>>> import numpy as np
>>> from numpy import linalg as LA
>>> np.set_printoptions(precision=2, suppress=True, linewidth=140, legacy="1.25")
>>> W0 = np.load("m.npy")
>>> W0
array([[-0.72,  0.66],
       [-0.45, -0.68],
       [-0.54, -0.32]])
>>> left, sv = LA.svd(W0)
Traceback (most recent call last):
  File "<python-input-5>", line 1, in <module>
    left, sv = LA.svd(W0)
    ^^^^^^^^
ValueError: too many values to unpack (expected 2)
>>> left, sv, vt = LA.svd(W0, full_matrices=False)
>>> print(sv / sv[0])
[1. 1.]
>>> print(np.allclose(left * sv @ vt, W0))
True
>>> np.round(left.T @ left, 2) + 0
array([[1., 0.],
       [0., 1.]])
>>> Y = np.array([[1, 1], [1, -1]])
>>> rng = np.random.default_rng(1227)
>>> M = np.kron(Y, np.kron(Y, Y))[rng.permutation(8)][:3]
>>> M
array([[ 1, -1,  1, -1, -1,  1, -1,  1],
       [ 1,  1, -1, -1, -1, -1,  1,  1],
       [ 1,  1,  1,  1,  1,  1,  1,  1]])
>>> # columns 3 and 4 are equal
>>> def softmax(z):
...     e = np.exp(z - z.max(axis=-1, keepdims=True))
...     return e / e.sum(axis=-1, keepdims=True)
... 
>>> np.round(softmax(10 * M[1]), 2) + 0
array([0.25, 0.25, 0.  , 0.  , 0.  , 0.  , 0.25, 0.25])
>>> S = M @ M.T / np.sqrt(8)
>>> print(softmax(S).round(6).argmax(axis=1))
[0 1 2]
>>> m1 = np.loadtxt("sample18.csv", delimiter=",")
>>> m1
array([[  8.55,   9.  , -12.27],
       [  8.12,   4.43,  -7.24],
       [  0.07,   9.25,  -9.49],
       [  1.13,   0.13,  -0.73],
       [  4.57,   2.26,  -3.79],
       [  6.01,   0.94,  -3.  ],
       [  3.29,   3.53,  -4.8 ],
       [  5.48,  14.59, -17.11],
       [  9.6 ,  10.65, -14.46],
       [  9.22,  13.81, -17.44],
       [  7.7 ,  15.13, -18.41],
       [  9.03,   6.24,  -9.34],
       [  9.07,  13.65, -17.39],
       [  0.  ,   9.27,  -9.7 ],
       [  0.68,   4.83,  -5.16],
       [  0.83,  12.36, -13.25]])
>>> dist = LA.norm(m1[:, None] - m1[None], axis=-1)
>>> print(LA.matrix_rank(dist ** 2))
5
>>> dist[:5, :5]
array([[ 0.  ,  6.81,  8.93, 16.34, 11.54],
       [ 6.81,  0.  ,  9.65, 10.48,  5.4 ],
       [ 8.93,  9.65,  0.  , 12.69, 10.08],
       [16.34, 10.48, 12.69,  0.  ,  5.07],
       [11.54,  5.4 , 10.08,  5.07,  0.  ]])
